In [1]: import numpy as np

In [2]: import numpy.linalg as la

In [3]: np.set_printoptions(suppress=True, linewidth=100)

In [4]: F = np.load("arr.npy")

In [5]: print(F)
[[ 0  0  0]
 [ 5  4  1]
 [ 0  0  0]
 [ 0  1 -1]
 [ 0  0  0]
 [ 5  4  1]
 [ 0  0  0]
 [ 2  1  3]
 [ 0  0  0]
 [ 0  0  0]
 [ 3  3 -2]
 [ 2  2  2]
 [ 5  3  2]
 [ 0  0  0]
 [ 2  1  3]
 [ 3  2 -1]
 [ 0  0  0]
 [ 0  1 -1]]

In [6]: print(round(float(la.norm(F, "nuc")), 1))
19.8

In [7]: print(np.round(la.norm(F) ** 2 / la.norm(F, 2) ** 2, 1))
1.2

In [8]: print(F[6] @ F[15])
0

In [9]: print(round(float(la.norm(F[6] - F[15])), 1))
3.7

In [10]: print(round(la.norm(F[6], 1), 1), round(float(la.norm(F[6], np.inf)), 1))
0.0 0.0

In [11]: print(la.norm(F, axis=1).argmax())
1

In [12]: m1 = np.loadtxt("sample0.csv", delimiter=",")

In [13]: print(m1)
[[  0.4  -1.3   1. ]
 [  0.   -0.8   0. ]
 [  0.2  -0.2   0.4]
 [  1.5  -0.6  -0.1]
 [ -0.5   0.8  -1.7]
 [  0.7   1.5  -1.2]
 [  1.1   1.3  -1.4]
 [  1.2   0.6  -1.1]
 [  1.7   0.5  -0.4]
 [ -2.7  -1.2   0. ]
 [  0.9  -3.1   0.1]
 [-12.  -11.  -10. ]
 [  0.6   0.    1.1]
 [  0.8  -0.2  -0.6]
 [  1.2   0.6  -1.3]
 [ -1.   -0.7  -1. ]
 [  1.3   1.5   0.4]
 [ -0.9  -0.5  -2.3]
 [  0.1   0.3   0.8]
 [  0.4   1.2   0. ]
 [  1.   -0.2   1.1]
 [ -0.3   1.4   0.3]]

In [14]: Xc = m1 - m1.mean(axis=0)

In [15]: left, sig, Vh = la.svd(Xc, full_matrices=False)

In [16]: print(np.abs(Vh[0]).argmax())
0

In [17]: print(la.matrix_rank(Xc))
3

In [18]: print(np.round(sig ** 2 / (sig ** 2).sum(), 1) + 0)
[0.9 0.1 0. ]

In [19]: print(np.round(Vh[0] * np.sign(Vh[0, np.abs(Vh[0]).argmax()]), 1))
[0.6 0.6 0.5]

In [20]: other = np.array([[0, 2, -1], [1, -1, -2], [-2, 0, 0]])

In [21]: W2 = np.array([[0]])

In [22]: W0 = np.block([[other, np.zeros((3, 1))], [np.zeros((1, 3)), W2]])

In [23]: print(W0)
[[ 0.  2. -1.  0.]
 [ 1. -1. -2.  0.]
 [-2.  0.  0.  0.]
 [ 0.  0.  0.  0.]]

In [24]: left, sig, Vh = la.svd(W0)

In [25]: print(sig.round(1))
[2.7 2.2 1.7 0. ]

In [26]: other = left[:, :3] @ np.diag(sig[:3]) @ Vh[:3]

In [27]: print(round(float(la.norm(W0 - other, 2)), 1), sig[3])
0.0 0.0

In [28]: print(la.matrix_rank(W0, rtol=0.05))
3

In [29]: print(round(la.norm(W0 - other) / la.norm(W0), 1))
0.0

In [30]: print(round(float(np.abs(W0 - other).max()), 1))
0.0

In [31]: lab = F[:, 0] > np.median(F[:, 0])

In [32]: r0 = F[lab].mean(axis=0) - F[~lab].mean(axis=0)

In [33]: print(lab.astype(int))
[0 1 0 0 0 1 0 1 0 0 1 1 1 0 1 1 0 0]

In [34]: print(r0.round(1))
[3.4 2.3 1.3]

In [35]: print(((F - F.mean(axis=0)) @ r0 > 0).astype(int))
[0 1 0 0 0 1 0 1 0 0 1 1 1 0 1 1 0 0]

In [36]: data = np.load("case12.npy")

In [37]: print(data)
[[ 89.9 -71.2 -69.3]
 [ 92.  -70.7 -69. ]
 [ 90.9 -70.1 -70.5]
 [ 89.  -69.3 -70. ]
 [ 89.7 -72.1 -70.4]
 [ 89.4 -70.9 -72. ]
 [ 90.  -69.  -70.4]
 [ 88.5 -69.9 -69.9]
 [ 91.6 -70.3 -70.1]
 [ 88.9 -69.4 -69.8]]

In [38]: Xc = (data - data.mean(axis=0)) / data.std(axis=0)

In [39]: print(Xc.std(axis=0))
[1. 1. 1.]

In [40]: b = la.lstsq(np.delete(Xc, 1, axis=1), Xc[:, 1])[0]

In [41]: print(np.abs(b).argmax())
0
